$ ipython --no-banner

In [1]: import numpy as np

In [2]: from numpy import linalg as LA

In [3]: np.set_printoptions(suppress=True, linewidth=200)

In [4]: W0 = np.loadtxt("block19.csv", delimiter=",")

In [5]: W0
Out[5]: 
array([[ 36., -16.,  -6., -14.,  -5.,   1.,   6.,  13.,  -5.,  -2., -32.,  18.,  12., -14.],
       [-16.,  31.,  -2.,  17.,   3.,  -5.,  13.,   3.,  21.,  -8.,  21., -19., -14.,   3.],
       [ -6.,  -2.,  16.,  -2.,  -1.,  11.,  -1.,   1., -15.,   8.,   5.,  -8.,  -7.,  12.],
       [-14.,  17.,  -2.,  27.,  17.,  -3.,  -3.,   7.,   7.,  -2.,  11.,  -5.,  -8., -13.],
       [ -5.,   3.,  -1.,  17.,  32., -12.,  -3.,  10.,  -1., -12.,  -2.,   3.,  22., -12.],
       [  1.,  -5.,  11.,  -3., -12.,  16.,  -1.,  -2., -15.,  14.,   0.,  -1., -18.,   4.],
       [  6.,  13.,  -1.,  -3.,  -3.,  -1.,  33.,  -8.,   2., -11.,   1.,  -1.,  -2.,  -3.],
       [ 13.,   3.,   1.,   7.,  10.,  -2.,  -8.,  27.,   6.,  -2., -12.,  -3.,   6.,  -5.],
       [ -5.,  21., -15.,   7.,  -1., -15.,   2.,   6.,  33., -12.,  10., -11.,   0.,   1.],
       [ -2.,  -8.,   8.,  -2., -12.,  14., -11.,  -2., -12.,  16.,   1.,   0., -17.,   4.],
       [-32.,  21.,   5.,  11.,  -2.,   0.,   1., -12.,  10.,   1.,  32., -21., -17.,  16.],
       [ 18., -19.,  -8.,  -5.,   3.,  -1.,  -1.,  -3., -11.,   0., -21.,  23.,  12., -19.],
       [ 12., -14.,  -7.,  -8.,  22., -18.,  -2.,   6.,   0., -17., -17.,  12.,  41.,  -5.],
       [-14.,   3.,  12., -13., -12.,   4.,  -3.,  -5.,   1.,   4.,  16., -19.,  -5.,  30.]])

In [6]: LA.lstsq(W0[:-1].T, W0[-1])[2]
Out[6]: np.int32(6)

In [7]: print(np.unique(W0.round(6), axis=0).shape)
(14, 14)

In [8]: t = np.radians(120)

In [9]: r_ = np.eye(14)

In [10]: r_[4, 4] = r_[10, 10] = np.cos(t)

In [11]: r_[4, 10], r_[10, 4] = -np.sin(t), np.sin(t)

In [12]: out = W0 @ r_.T

In [13]: np.allclose(W0 @ W0.T, out @ out.T)
Out[13]: True

In [14]: round(LA.det(r_), 1), np.trace(r_)
Out[14]: (np.float64(1.0), np.float64(11.0))

In [15]: x = np.array([0, 0, 0, -2, 0, -3, 1, -2, 3, 3, 2, -2, -3, -1])

In [16]: LA.norm(W0 @ x) <= LA.norm(W0, 2) * LA.norm(x) + 1e-9
Out[16]: np.True_

In [17]: W0 @ x
Out[17]: array([-138.,  146.,  -18.,   22., -124.,   10.,   44.,  -89.,  125.,   16.,  177., -120., -171.,   91.])

In [18]: print(W0 @ np.eye(14)[4])
[ -5.   3.  -1.  17.  32. -12.  -3.  10.  -1. -12.  -2.   3.  22. -12.]

In [19]: np.einsum("ij,j->i", W0, x)
Out[19]: array([-138.,  146.,  -18.,   22., -124.,   10.,   44.,  -89.,  125.,   16.,  177., -120., -171.,   91.])

In [20]: W0 @ np.ones(14)
Out[20]: array([ -8.,  48.,  11.,  36.,  39., -11.,  22.,  41.,  21., -23.,  13., -32.,   5.,  -1.])

In [21]: W0 @ (2 * x)
Out[21]: array([-276.,  292.,  -36.,   44., -248.,   20.,   88., -178.,  250.,   32.,  354., -240., -342.,  182.])

In [22]: (W0 * x).sum(axis=1)
Out[22]: array([-138.,  146.,  -18.,   22., -124.,   10.,   44.,  -89.,  125.,   16.,  177., -120., -171.,   91.])
